% python3 -q
>>> import numpy as np
>>> np.set_printoptions(suppress=True, linewidth=140)
>>> def rnd(a):
...     return np.round(a, 2) + 0
... 
>>> F = np.loadtxt("data.csv", delimiter=",")
>>> print(F)
[[  0.17  -8.13   3.97]
 [ -0.1   40.1  -20.15]
 [  0.11 -64.12  32.07]
 [  0.01  56.   -28.01]
 [ -0.01 -64.09  32.02]
 [ -0.13 -24.01  11.91]
 [ -0.16  -8.02   4.08]]
>>> P = F @ np.linalg.solve(F.T @ F, F.T)
>>> print(rnd(np.linalg.eigvalsh(P)))
[0. 0. 0. 0. 1. 1. 1.]
>>> print(rnd(np.diag(P)))
[0.54 0.49 0.37 0.25 0.35 0.59 0.42]
>>> print(rnd(P @ F[:, 0]))
[ 0.17 -0.1   0.11  0.01 -0.01 -0.13 -0.16]
>>> print(rnd(np.trace(P)))
3.0
>>> x0 = np.array([-1, 2, 2])
>>> target = F @ x0
>>> c, lr = np.zeros(3), 1 / np.linalg.norm(F, 2) ** 2
>>> for i in range(60):
...     c -= lr * F.T @ (F @ c - target)
...     if i % 10 == 0: print(i, round(np.linalg.norm(F @ c - target), 2))
... 
0 0.55
10 0.55
20 0.55
30 0.55
40 0.55
50 0.55
>>> print(rnd(c))
[ 0.   0.8 -0.4]
>>> W0 = np.loadtxt("x.csv", delimiter=",")
>>> print(W0)
[[  0.   4.   0. -10.  -1.  -4.  -8.]
 [ -4.   0.  -5.   9.   2.   2.  -8.]
 [  0.   5.   0.   3.  -6.   6.   7.]
 [ 10.  -9.  -3.   0.   7.   7.  -1.]
 [  1.  -2.   6.  -7.   0.   2.   6.]
 [  4.  -2.  -6.  -7.  -2.   0.  -3.]
 [  8.   8.  -7.   1.  -6.   3.   0.]]
>>> # rank 6
>>> w1 = np.array([[0, 0, -1],
...     [1, -2, 0],
...     [1, -2, 1],
...     [-2, 1, 1],
...     [2, -2, -2],
...     [1, -1, 0],
...     [0, 1, 1]])
>>> c = np.array([3, 1, 1])
>>> hid = np.maximum(W0 @ w1 + c, 0)
>>> print((hid > 0).astype(int))
[[1 0 0]
 [0 1 0]
 [0 1 1]
 [1 1 0]
 [1 0 1]
 [1 1 0]
 [0 1 0]]
>>> print(hid)
[[21.  0.  0.]
 [ 0.  6.  0.]
 [ 0.  7. 23.]
 [12.  3.  0.]
 [23.  0.  5.]
 [ 5. 11.  0.]
 [ 0.  9.  0.]]
>>> Z = np.array([[0, 0], [2, 0], [2, 1]])
>>> print((hid @ Z).round(6).argmax(axis=1))
[0 0 0 0 0 0 0]
